$ python3 -q
>>> import numpy as np
>>> from numpy import linalg as LA
>>> np.set_printoptions(precision=2, suppress=True, linewidth=200, legacy="1.25")
>>> tidy = lambda a: np.round(a, 2) + 0
>>> A = np.loadtxt("block3.csv", delimiter=",")
>>> print(A)
[[ 7.  0.  0.  0.  0.  0.]
 [ 2. -2.  0.  0.  0.  0.]
 [ 6. -7.  4.  0.  0.  0.]
 [ 4. -7.  9.  8.  0.  0.]
 [-2. -2.  0.  2. -8.  0.]
 [ 7.  7. -9.  5.  7. -4.]]
>>> rng = np.random.default_rng(462)
>>> idx = rng.permutation(6)
>>> print(idx)
[5 4 2 3 1 0]
>>> Y = A[idx][:, idx]
>>> print(np.diag(Y))
[-4. -8.  4.  8. -2.  7.]
>>> print(tidy(np.sort(np.abs(LA.eigvals(Y)))))
[2. 4. 4. 7. 8. 8.]
>>> print(Y)
[[-4.  7. -9.  5.  7.  7.]
 [ 0. -8.  0.  2. -2. -2.]
 [ 0.  0.  4.  0. -7.  6.]
 [ 0.  0.  9.  8. -7.  4.]
 [ 0.  0.  0.  0. -2.  2.]
 [ 0.  0.  0.  0.  0.  7.]]
>>> print(tidy(LA.det(Y)), tidy(LA.det(A[idx])))
-14336.0 -14336.0
>>> print(tidy(LA.norm(A, axis=0)))
[12.57 12.45 13.34  9.64 10.63  4.  ]
>>> print(tidy(LA.norm(A, 2)))
19.11
>>> print(tidy(LA.norm(A) ** 2 / LA.norm(A, 2) ** 2))
1.95
>>> print(LA.norm(A, axis=1).argmax())
5
>>> print(tidy(LA.norm(A[4] - A[0])))
12.37
>>> print(A[4] @ A[0])
-14.0
>>> Y = LA.inv(A)
>>> print(np.allclose(Y, A.T))
False
>>> print(tidy(LA.inv(Y)))
[[ 7.  0.  0.  0.  0.  0.]
 [ 2. -2.  0.  0.  0.  0.]
 [ 6. -7.  4.  0.  0.  0.]
 [ 4. -7.  9.  8.  0.  0.]
 [-2. -2.  0.  2. -8.  0.]
 [ 7.  7. -9.  5.  7. -4.]]
>>> print(tidy(LA.det(A) * LA.det(Y)))
1.0
>>> W0 = np.array([[-3, 3, 0], [0, 2, -2], [0, 0, 3]])
>>> print(tidy(np.sort(LA.eigvals(W0))))
[-3.  2.  3.]
>>> print(LA.matrix_power(W0 - np.diag(np.diag(W0)), 3))
[[0 0 0]
 [0 0 0]
 [0 0 0]]
>>> print([int(LA.matrix_rank(LA.matrix_power(W0, p))) for p in range(1, 4)])
[3, 3, 3]
>>> print(np.prod(np.diag(W0)), tidy(LA.det(W0)))
-18 -18.0
>>> Y = W0 + rng.integers(-2, 3, (3, 2)) @ rng.integers(-2, 3, (2, 3))
>>> print(Y)
[[-3 -1 -4]
 [ 0  2 -2]
 [ 6 -4  2]]
>>> print(tidy(LA.svd(Y - W0, compute_uv=False)))
[8.07 4.46 0.  ]
>>> th = np.radians(30)
>>> r_ = np.eye(3)
>>> r_[0, 0] = r_[1, 1] = np.cos(th)
>>> r_[0, 1], r_[1, 0] = -np.sin(th), np.sin(th)
>>> print(tidy(r_))
[[ 0.87 -0.5   0.  ]
 [ 0.5   0.87  0.  ]
 [ 0.    0.    1.  ]]
>>> Y = W0 @ r_.T
>>> print(tidy(LA.det(r_)), tidy(np.trace(r_)))
1.0 2.73
>>> print(tidy(np.abs(Y - W0).max(axis=0)))
[1.1 1.9 0. ]
>>> print(tidy(Y))
[[-4.1   1.1   0.  ]
 [-1.    1.73 -2.  ]
 [ 0.    0.    3.  ]]
>>> print(np.allclose(LA.norm(W0, axis=1), LA.norm(Y, axis=1)))
True
>>> print(np.allclose(W0 @ W0.T, Y @ Y.T))
True
>>> M = np.load("m.npy")
>>> print(M)
[[0 0 1 0]
 [0 0 0 0]
 [1 0 0 0]
 [0 0 0 0]]
>>> print(M[:, 0] @ M[:, 2])
0
>>> print(M @ M.T)
[[1 0 0 0]
 [0 0 0 0]
 [0 0 1 0]
 [0 0 0 0]]
>>> print(tidy(LA.svd(M, compute_uv=False)))
[1. 1. 0. 0.]
>>> print(tidy(LA.pinv(M)))
[[0. 0. 1. 0.]
 [0. 0. 0. 0.]
 [1. 0. 0. 0.]
 [0. 0. 0. 0.]]
>>> print(M.T @ M)
[[1 0 0 0]
 [0 0 0 0]
 [0 0 1 0]
 [0 0 0 0]]
>>> print(tidy(LA.norm(M, axis=0)))
[1. 0. 1. 0.]
>>> print(M.shape)
(4, 4)
>>> print(M.sum(axis=0))
[1 0 1 0]
>>> print(tidy(LA.norm(M)))
1.41
>>> print(M.mean(axis=0))
[0.25 0.   0.25 0.  ]
>>> print(np.abs(M).max())
1
>>> print(LA.matrix_rank(M))
2
>>> mat = np.load("layer4.npy")
>>> print(mat)
[[ 2 -1  0 -2  0 -2 -1]
 [ 0  0  0  0  0  0  0]
 [ 6 -3  0 -6  0 -6 -3]
 [-4  2  0  4  0  4  2]
 [-2  1  0  2  0  2  1]]
>>> r = LA.matrix_rank(mat)
>>> print(r)
1
>>> ns = LA.svd(mat)[2][r:].T
>>> print(LA.matrix_rank(mat.T @ mat), LA.matrix_rank(mat @ mat.T))
1 1
>>> print(ns.shape)
(7, 6)
>>> print([int(LA.matrix_rank(np.delete(mat, i, axis=0))) for i in range(5)])
[1, 1, 1, 1, 1]
>>> print([int(LA.matrix_rank(mat[:, :j + 1])) for j in range(7)])
[1, 1, 1, 1, 1, 1, 1]
